$ python3 -q
>>> import numpy as np
>>> import numpy.linalg as la
>>> np.set_printoptions(precision=3, suppress=True, linewidth=100, floatmode="fixed")
>>> tidy = lambda a: np.round(a, 3) + 0
>>> K = np.load("block15.npy")
>>> K
array([[-0.030, -0.422,  0.998, -0.999,  0.422, -0.999,  0.749,  0.912,  0.149,  0.995],
       [-0.635, -0.998,  0.999,  0.992, -0.995, -0.879,  0.976, -0.363,  0.254, -0.973],
       [-0.967,  0.992, -0.986,  0.975, -0.030, -0.446, -0.837,  0.999, -0.789,  0.245],
       [-0.932, -0.060, -0.757,  0.972, -0.887, -0.551,  0.090,  0.993, -0.139,  0.264],
       [ 0.207, -0.960, -0.923,  0.821, -0.831,  0.945,  0.336, -0.680,  0.731, -0.371],
       [-0.264, -0.997,  0.965,  0.030, -0.964, -0.837,  0.933,  0.336,  0.757,  0.641],
       [ 0.990, -0.188, -0.757, -0.950,  0.948,  0.996, -0.530, -1.000,  0.508, -0.840],
       [ 0.978,  0.999, -1.000, -0.993,  0.999,  0.999, -0.994, -0.993, -0.207,  0.405],
       [-0.388, -0.923,  0.987, -0.831, -0.731, -0.983,  0.843,  0.843,  0.397,  0.919],
       [-0.641, -0.987,  0.060,  0.917, -0.975, -0.110,  0.793,  0.721,  0.664,  0.129],
       [ 0.565, -0.786,  0.905,  0.462, -0.363,  0.397,  0.523, -0.960,  0.090, -0.909],
       [ 0.565,  0.731,  0.629, -0.824,  0.808, -0.168, -0.291, -0.740, -0.327, -0.129],
       [ 0.010, -0.438,  1.000, -0.972,  0.110, -0.997,  0.804,  0.446, -0.245,  0.793],
       [-0.726,  0.786,  0.414, -0.814,  0.310, -0.970, -0.119,  0.990, -0.327,  0.963],
       [ 0.811, -0.845, -0.944, -0.952,  0.363,  0.900, -0.060, -0.851,  0.821,  0.898],
       [-0.854,  0.990, -0.981,  0.598,  0.598, -0.282, -0.854,  0.993, -0.675,  0.664],
       [ 0.978,  0.967, -1.000, -0.675,  0.993,  1.000, -0.996, -0.997,  0.757,  0.149],
       [ 0.966,  1.000, -0.999, -0.994,  1.000,  0.995, -0.996, -0.987, -0.757, -0.010],
       [ 0.110, -0.993,  0.989, -0.950, -0.827, -0.963,  0.925,  0.388,  0.774,  0.961],
       [ 0.939,  0.961, -0.972, -0.999,  0.995,  0.804, -0.890, -0.881,  0.235,  0.975],
       [-0.691,  0.388,  0.900,  0.965, -0.617, -0.675,  0.254,  0.530, -0.653, -0.929],
       [ 0.658,  0.990, -0.967, -0.999,  0.993, -0.159, -0.903,  0.592, -0.080,  0.996],
       [ 0.996, -0.915, -0.941, -0.998,  0.925,  0.997, -0.254, -1.000,  0.914,  0.604],
       [-0.898, -0.982,  0.999,  0.995, -0.994, -0.981,  0.960,  0.789, -0.254, -0.951],
       [ 0.551,  0.954, -0.982,  0.934,  0.793,  0.993, -0.872, -0.965, -0.572, -0.988],
       [ 0.782,  0.731, -0.999, -0.696,  0.881,  0.992, -0.856, -0.879,  0.397,  0.354],
       [ 0.789, -0.558,  0.470, -1.000,  0.818, -0.766,  0.226, -0.197,  0.701,  0.996],
       [-0.611, -0.523,  0.336,  0.843, -0.762, -0.422,  0.380,  0.716, -0.020, -0.291],
       [ 0.935,  0.929, -0.999, -0.592,  0.971,  0.999, -0.934, -0.995,  0.090, -0.726],
       [-0.998,  0.992,  0.501,  0.983, -0.721, -0.999, -0.336,  1.000, -0.932,  0.735],
       [ 0.964,  0.930, -0.999, -0.990,  0.991,  0.996, -0.937, -0.988,  0.388,  0.658],
       [ 0.996, -0.874,  0.992, -0.996,  0.926,  0.859,  0.501, -1.000,  0.515, -0.867],
       [-0.881, -1.000,  0.998,  0.995, -1.000, -0.946,  0.994,  0.774,  0.774, -0.691],
       [ 0.922, -0.354,  0.930, -0.898,  0.749,  0.508,  0.207, -0.996,  0.090, -0.744],
       [ 0.774, -0.336, -1.000,  0.831,  0.226,  1.000, -0.797, -0.977,  0.696, -0.762],
       [ 0.885,  0.598,  0.988, -0.999,  0.960, -0.894,  0.070, -0.905, -0.129,  0.845],
       [ 0.935,  0.264, -0.753, -0.446,  0.843,  0.987, -0.544, -0.998,  0.139, -0.912],
       [ 0.905,  0.226, -0.762, -0.987,  0.912,  0.824, -0.478, -0.955,  0.462,  0.740],
       [-0.804,  0.793, -0.995,  0.976, -0.405,  0.800, -0.691,  0.943, -0.273, -0.319]])
>>> d = la.norm(K[:, None] - K[None], axis=-1)
>>> np.flatnonzero(d[7] < d.mean() / 2)
array([ 7, 16, 17, 19, 25, 28, 30, 37])
>>> np.unravel_index(d.round(6).argmax(), d.shape)
(np.int64(17), np.int64(32))
